% python3 -q
>>> import numpy as np
>>> np.set_printoptions(suppress=True, linewidth=160)
>>> X = np.loadtxt("a.csv", delimiter=",")
>>> X
array([[ -4.,  -4.,  -2.,   6.,   6.,  -4.,   2.,   3.,  -3.],
       [ -7.,  -2.,   7.,   8.,  11.,  -5.,  -1.,   3.,   5.],
       [-12.,  -3.,   3.,   1.,  12.,   3.,   6.,  -2.,   8.],
       [ -8.,  -3.,  -5.,  -2.,  17.,   5.,   1., -11.,  15.],
       [-13.,   2., -11.,  -5.,  12.,  12.,  -3., -15.,  23.],
       [-19.,  -3.,  -4.,   4.,   9.,   4.,  -4., -13.,  28.],
       [-21.,   0., -13.,   9.,   3.,  -2., -12., -15.,  24.],
       [-18.,  -7., -11.,  11.,  -2.,   3.,  -9., -19.,  15.],
       [-18., -15., -20.,  15.,   4.,   4.,  -7., -16.,   9.],
       [-22., -17., -21.,  12.,  -3.,   4.,   1.,  -9.,   1.],
       [-20., -20., -20.,   6.,  -7.,  13.,  10.,  -6.,  -6.]])
>>> P = X @ np.linalg.solve(X.T @ X, X.T)
>>> np.round(np.linalg.eigvalsh(P), 2) + 0
array([0., 0., 1., 1., 1., 1., 1., 1., 1., 1., 1.])
>>> np.round(P @ X[:, 1], 2) + 0
array([ -4.,  -2.,  -3.,  -3.,   2.,  -3.,   0.,  -7., -15., -17., -20.])
>>> np.round(np.diag(P), 2)
array([0.87, 0.87, 0.65, 0.9 , 0.91, 0.97, 0.79, 0.88, 0.78, 0.62, 0.74])
>>> M = np.array([[1.0, 3.0, 0.0, 0.0, 0.0, 0.0],
...     [3.0, 0.0, 3.0, 0.0, 0.0, 0.0],
...     [0.0, 3.0, 2.0, 3.0, 0.0, 0.0],
...     [0.0, 0.0, 3.0, 3.0, 3.0, 0.0],
...     [0.0, 0.0, 0.0, 3.0, 3.0, 3.0],
...     [0.0, 0.0, 0.0, 0.0, 3.0, 1.0]])
>>> G = M.T @ M
>>> np.round(np.linalg.eigvalsh(G)[::-1], 2)
array([59.78, 26.24, 15.61,  8.18,  4.12,  0.07])
>>> np.diag(G)
array([10., 18., 22., 27., 27., 10.])
>>> np.trace(G), (M ** 2).sum()
(np.float64(114.0), np.float64(114.0))
>>> G
array([[10.,  3.,  9.,  0.,  0.,  0.],
       [ 3., 18.,  6.,  9.,  0.,  0.],
       [ 9.,  6., 22., 15.,  9.,  0.],
       [ 0.,  9., 15., 27., 18.,  9.],
       [ 0.,  0.,  9., 18., 27., 12.],
       [ 0.,  0.,  0.,  9., 12., 10.]])
>>> np.abs(M).max()
np.float64(3.0)
>>> M - M[0]
array([[ 0.,  0.,  0.,  0.,  0.,  0.],
       [ 2., -3.,  3.,  0.,  0.,  0.],
       [-1.,  0.,  2.,  3.,  0.,  0.],
       [-1., -3.,  3.,  3.,  3.,  0.],
       [-1., -3.,  0.,  3.,  3.,  3.],
       [-1., -3.,  0.,  0.,  3.,  1.]])
>>> np.round(M.mean(axis=0), 2)
array([0.67, 1.  , 1.33, 1.5 , 1.5 , 0.67])
>>> np.unravel_index(np.abs(M).argmax(), M.shape)
(np.int64(0), np.int64(1))
>>> M.reshape(-1, 2)
array([[1., 3.],
       [0., 0.],
       [0., 0.],
       [3., 0.],
       [3., 0.],
       [0., 0.],
       [0., 3.],
       [2., 3.],
       [0., 0.],
       [0., 0.],
       [3., 3.],
       [3., 0.],
       [0., 0.],
       [0., 3.],
       [3., 3.],
       [0., 0.],
       [0., 0.],
       [3., 1.]])
>>> M.ravel(order="F")
array([1., 3., 0., 0., 0., 0., 3., 0., 3., 0., 0., 0., 0., 3., 2., 3., 0., 0., 0., 0., 3., 3., 3., 0., 0., 0., 0., 3., 3., 3., 0., 0., 0., 0., 3., 1.])
>>> M.reshape(2, -1)
array([[1., 3., 0., 0., 0., 0., 3., 0., 3., 0., 0., 0., 0., 3., 2., 3., 0., 0.],
       [0., 0., 3., 3., 3., 0., 0., 0., 0., 3., 3., 3., 0., 0., 0., 0., 3., 1.]])
>>> t3 = M.reshape(6, 2, -1)
>>> t3.transpose(1, 0, 2)
array([[[1., 3., 0.],
        [3., 0., 3.],
        [0., 3., 2.],
        [0., 0., 3.],
        [0., 0., 0.],
        [0., 0., 0.]],

       [[0., 0., 0.],
        [0., 0., 0.],
        [3., 0., 0.],
        [3., 3., 0.],
        [3., 3., 3.],
        [0., 3., 1.]]])
>>> t3[:, 0]
array([[1., 3., 0.],
       [3., 0., 3.],
       [0., 3., 2.],
       [0., 0., 3.],
       [0., 0., 0.],
       [0., 0., 0.]])
>>> t3.sum(axis=1)
array([[1., 3., 0.],
       [3., 0., 3.],
       [3., 3., 2.],
       [3., 3., 3.],
       [3., 3., 3.],
       [0., 3., 1.]])
>>> np.einsum("ihd,ihd->ih", t3, t3)
array([[10.,  0.],
       [18.,  0.],
       [13.,  9.],
       [ 9., 18.],
       [ 0., 27.],
       [ 0., 10.]])
